$ ipython --no-banner

In [1]: import numpy as np

In [2]: import numpy.linalg as la

In [3]: np.set_printoptions(suppress=True, linewidth=140)

In [4]: rnd = lambda a: np.round(a, 1) + 0

In [5]: K = np.array([[6.0, 0.0], [0.0, 6.0]])

In [6]: u = np.array([3, 1, -5])

In [7]: np.correlate(K[1], K[0], "full")
Out[7]: array([ 0.,  0., 36.])

In [8]: B = K / la.norm(K, axis=1, keepdims=True)

In [9]: G = B @ B.T

In [10]: rnd(la.norm(B, axis=1))
Out[10]: array([1., 1.])

In [11]: (G - 2 * np.eye(2)).round(6).argmax(axis=1)
Out[11]: array([1, 0])

In [12]: G[1]
Out[12]: array([0., 1.])

In [13]: np.degrees(np.arccos(np.clip(G[1, 0], -1, 1)))
Out[13]: np.float64(90.0)

In [14]: (np.abs(G) > 0.9).astype(int)
Out[14]: 
array([[1, 0],
       [0, 1]])

In [15]: B = np.array([[3, 3], [1, 0]])

In [16]: basis = np.kron(B, K)

In [17]: la.matrix_rank(basis)
Out[17]: np.int64(4)

In [18]: rnd(la.norm(basis, 2)), rnd(la.norm(B, 2) * la.norm(K, 2))
Out[18]: (np.float64(25.8), np.float64(25.8))

In [19]: ev, evecs = la.eigh(K)

In [20]: vec = np.array([3, 2])

In [21]: rnd(evecs * np.sqrt(ev) @ evecs.T)
Out[21]: 
array([[2.4, 0. ],
       [0. , 2.4]])

In [22]: evecs * np.maximum(ev, 0) @ evecs.T
Out[22]: 
array([[6., 0.],
       [0., 6.]])

In [23]: rnd(la.eigvalsh(K[1:, 1:]))
Out[23]: array([6.])

In [24]: E = np.array([[18.0, 4.0, 0.0], [4.0, 3.0, 0.0], [0.0, 0.0, 2.0]])

In [25]: E
Out[25]: 
array([[18.,  4.,  0.],
       [ 4.,  3.,  0.],
       [ 0.,  0.,  2.]])

In [26]: vec = np.array([-8, 9, 4])

In [27]: a = np.maximum(E @ vec, 0)

In [28]: a
Out[28]: array([0., 0., 8.])

In [29]: E.T @ a
Out[29]: array([ 0.,  0., 16.])

In [30]: np.maximum(E @ (3 * vec), 0)
Out[30]: array([ 0.,  0., 24.])

In [31]: E * (a > 1e-9)[:, None]
Out[31]: 
array([[0., 0., 0.],
       [0., 0., 0.],
       [0., 0., 2.]])

In [32]: np.flatnonzero(la.matrix_power((E != 0) + (E.T != 0) + np.eye(3), 3)[2])
Out[32]: array([2])

In [33]: (E != 0).astype(int)
Out[33]: 
array([[1, 1, 0],
       [1, 1, 0],
       [0, 0, 1]])

In [34]: hat = np.triu(np.array([[4, 5, 5], [-4, 1, 5], [4, 3, -2]]), 1) + np.eye(3)

In [35]: B = hat @ E @ la.inv(hat)

In [36]: rnd(la.det(B))
Out[36]: np.float64(76.0)

In [37]: hat @ E - E @ hat
Out[37]: 
array([[  20.,  -75., -100.],
       [   0.,  -20.,  -25.],
       [   0.,    0.,    0.]])

In [38]: B = E[0, 0] * E[1:] - np.outer(E[1:, 0], E[0])

In [39]: B
Out[39]: 
array([[ 0., 38.,  0.],
       [ 0.,  0., 36.]])

In [40]: la.matrix_rank(B), la.matrix_rank(E)
Out[40]: (np.int64(2), np.int64(3))

In [41]: np.flatnonzero(~B.round(6).any(axis=1))
Out[41]: array([], dtype=int64)

In [42]: feats = np.array([[0, 0, 0, 0], [-3, 2, -2, -4]])

In [43]: left, sig, VT = la.svd(feats)

In [44]: evecs = VT[:(sig > 1e-8).sum()]

In [45]: rng = np.random.default_rng(5539)

In [46]: vec = feats[1] + 3 * feats[0] + rng.integers(2) * np.eye(4)[0]

In [47]: vec
Out[47]: array([-2.,  2., -2., -4.])

In [48]: rnd(np.diag(evecs.T @ evecs))
Out[48]: array([0.3, 0.1, 0.1, 0.5])

In [49]: np.allclose(evecs.T @ evecs @ vec, vec)
Out[49]: False

In [50]: vec = np.array([5, 1, 5, 5])

In [51]: a = np.maximum(feats @ vec, 0)

In [52]: feats.T @ a
Out[52]: array([0, 0, 0, 0])

In [53]: a
Out[53]: array([0, 0])

In [54]: np.tanh(feats @ vec)
Out[54]: array([ 0., -1.])

In [55]: J = np.load("x.npy")

In [56]: J
Out[56]: 
array([[ 2.4,  5.1,  0.7, -1.9],
       [-5.7,  2.5,  0.9, -4.9],
       [ 1.2,  5.7,  0.8, -0.5],
       [-2.8,  3.3,  1.9, -2.6],
       [ 0.9, -0.1, -4.7, -1.5],
       [ 0.1,  2.8, -6.9, -3.4],
       [ 2. ,  5.7,  1.8, -1.7],
       [ 4.6,  5.3, -1.1,  0.5],
       [ 0.4,  0.7, -6.8, -2.2],
       [ 2. ,  4.7, -1.2, -1.9],
       [ 3. ,  5.2,  0.2, -3.5],
       [ 2.7,  3.8,  0.7, -0.6],
       [ 1. ,  1.7, -6.7, -1.2],
       [-4.8,  1.9,  2.1, -2.6],
       [-2.4,  3. ,  0.4, -2.3],
       [ 1.7, -0.4, -7.8, -0.9],
       [-0.6,  1. , -4.8, -1.5],
       [ 2. ,  6. ,  0.3, -2.5],
       [ 3.5,  4.5,  1.7, -2. ],
       [-2.2, -0.7, -6.3, -2.5],
       [ 0.8,  0.2, -6.2, -2.4],
       [-2.5,  1.7,  0.5, -2.4],
       [-4.4,  2.3,  0.3, -3.2],
       [ 4.2,  5.2,  0.6, -1.3],
       [ 0.4,  1.8, -5. , -0.6],
       [-4.2,  2.3,  1.1, -3.9],
       [ 1.1,  1.1, -6.2,  0.2],
       [ 1.3,  1.7, -5.3, -2.9]])

In [57]: B = J / np.sqrt((J ** 2).mean(axis=1, keepdims=True))

In [58]: rnd(J - J.mean(axis=1, keepdims=True))
Out[58]: 
array([[ 0.8,  3.5, -0.9, -3.5],
       [-3.9,  4.3,  2.7, -3.1],
       [-0.6,  3.9, -1. , -2.3],
       [-2.8,  3.4,  2. , -2.6],
       [ 2.2,  1.2, -3.4, -0.1],
       [ 2. ,  4.6, -5.1, -1.5],
       [ 0.1,  3.8, -0.1, -3.6],
       [ 2.3,  3. , -3.4, -1.8],
       [ 2.4,  2.7, -4.8, -0.2],
       [ 1.1,  3.8, -2.1, -2.8],
       [ 1.8,  4. , -1. , -4.7],
       [ 1. ,  2.1, -1. , -2.2],
       [ 2.3,  3. , -5.4,  0.1],
       [-4. ,  2.8,  3. , -1.8],
       [-2.1,  3.3,  0.7, -2. ],
       [ 3.6,  1.5, -5.9,  1. ],
       [ 0.9,  2.5, -3.3,  0. ],
       [ 0.5,  4.6, -1.2, -4. ],
       [ 1.6,  2.6, -0.2, -3.9],
       [ 0.7,  2.2, -3.4,  0.4],
       [ 2.7,  2.1, -4.3, -0.5],
       [-1.8,  2.4,  1.2, -1.7],
       [-3.2,  3.6,  1.6, -2. ],
       [ 2. ,  3. , -1.6, -3.5],
       [ 1.2,  2.6, -4.2,  0.2],
       [-3. ,  3.5,  2.3, -2.7],
       [ 2. ,  2. , -5.2,  1.2],
       [ 2.6,  3. , -4. , -1.6]])

In [59]: rnd(B[12])
Out[59]: array([ 0.3,  0.5, -1.9, -0.3])

In [60]: Xs = J - J.mean(axis=0)

In [61]: left, sig, VT = la.svd(Xs, full_matrices=False)

In [62]: np.searchsorted(np.cumsum(sig ** 2) / (sig ** 2).sum(), 0.9) + 1
Out[62]: np.int64(2)

In [63]: rnd(np.abs(VT[-1]))
Out[63]: array([0.4, 0.7, 0.3, 0.5])

In [64]: la.matrix_rank(Xs)
Out[64]: np.int64(4)

In [65]: rnd(VT[0] * np.sign(VT[0, np.abs(VT[0]).argmax()]))
Out[65]: array([-0.1,  0.4,  0.9, -0.1])

In [66]: (np.sign(left[:, 0]) == np.sign(left[0, 0])).astype(int)
Out[66]: array([1, 1, 1, 1, 0, 0, 1, 1, 0, 1, 1, 1, 0, 1, 1, 0, 0, 1, 1, 0, 0, 1, 1, 1, 0, 1, 0, 0])

In [67]: G = np.cov(J, rowvar=False)

In [68]: rnd(np.polyfit(J[:, 3], J[:, 2], 1))
Out[68]: array([-0.6, -3.3])

In [69]: np.argsort(-J.std(axis=0).round(6), kind="stable")
Out[69]: array([2, 0, 1, 3])

In [70]: rnd(la.eigvalsh(G)[::-1])
Out[70]: array([14.6,  9.5,  1. ,  0.5])

In [71]: G.shape
Out[71]: (4, 4)

In [72]: rnd(np.median(J, axis=0))
Out[72]: array([ 1. ,  2.4,  0.2, -2.1])

In [73]: rnd(J.std(axis=0))
Out[73]: array([2.7, 2. , 3.4, 1.2])
